% ipython --no-banner

In [1]: import numpy as np

In [2]: import numpy.linalg as la

In [3]: np.set_printoptions(suppress=True, linewidth=200)

In [4]: M = np.load("sample17.npy")

In [5]: M
Out[5]: 
array([[ 0, -1,  3,  0,  2],
       [ 0,  1,  2,  3,  3],
       [ 0,  0,  1,  0,  3],
       [ 0,  0,  0,  3,  2],
       [ 0,  0,  0,  0,  3]])

In [6]: Uu, sv, Vh = la.svd(M)

In [7]: sv.round(3)
Out[7]: array([7.126, 3.376, 2.398, 1.035, 0.   ])

In [8]: np.argmax(sv[:-1] / (sv[1:] + 1e-6)) + 1
Out[8]: np.int64(4)

In [9]: other = Uu[:, :4] @ np.diag(sv[:4]) @ Vh[:4]

In [10]: la.matrix_rank(M, rtol=0.05)
Out[10]: np.int64(4)

In [11]: other.round(3) + 0
Out[11]: 
array([[ 0., -1.,  3.,  0.,  2.],
       [ 0.,  1.,  2.,  3.,  3.],
       [ 0.,  0.,  1.,  0.,  3.],
       [ 0.,  0.,  0.,  3.,  2.],
       [ 0.,  0.,  0.,  0.,  3.]])

In [12]: round(la.norm(M - other, 2), 3), sv[4]
Out[12]: (np.float64(0.0), np.float64(0.0))

In [13]: round(np.abs(M - other).max(), 3)
Out[13]: np.float64(0.0)

In [14]: round(la.norm(M - other) / la.norm(M), 3)
Out[14]: np.float64(0.0)

In [15]: la.matrix_rank(other)
Out[15]: np.int64(4)

In [16]: w1 = np.array([[4, 1, 2, 0], [5, 2, 2, 5], [5, 0, 2, 0], [3, 2, 5, 4], [2, 4, 2, 1]])

In [17]: c = np.array([1, 3, 1, 0])

In [18]: act = np.maximum(M @ w1 + c, 0)

In [19]: act
Out[19]: 
array([[15,  9,  9,  0],
       [31, 23, 28, 20],
       [12, 15,  9,  3],
       [14, 17, 20, 14],
       [ 7, 15,  7,  3]])

In [20]: (act > 0).astype(int)
Out[20]: 
array([[1, 1, 1, 0],
       [1, 1, 1, 1],
       [1, 1, 1, 1],
       [1, 1, 1, 1],
       [1, 1, 1, 1]])

In [21]: C = np.array([[0, 0], [5, 5], [5, 0], [4, 3]])

In [22]: w1 @ C
Out[22]: 
array([[15,  5],
       [40, 25],
       [10,  0],
       [51, 22],
       [34, 23]])

In [23]: act @ C
Out[23]: 
array([[ 90,  45],
       [335, 175],
       [132,  84],
       [241, 127],
       [122,  84]])
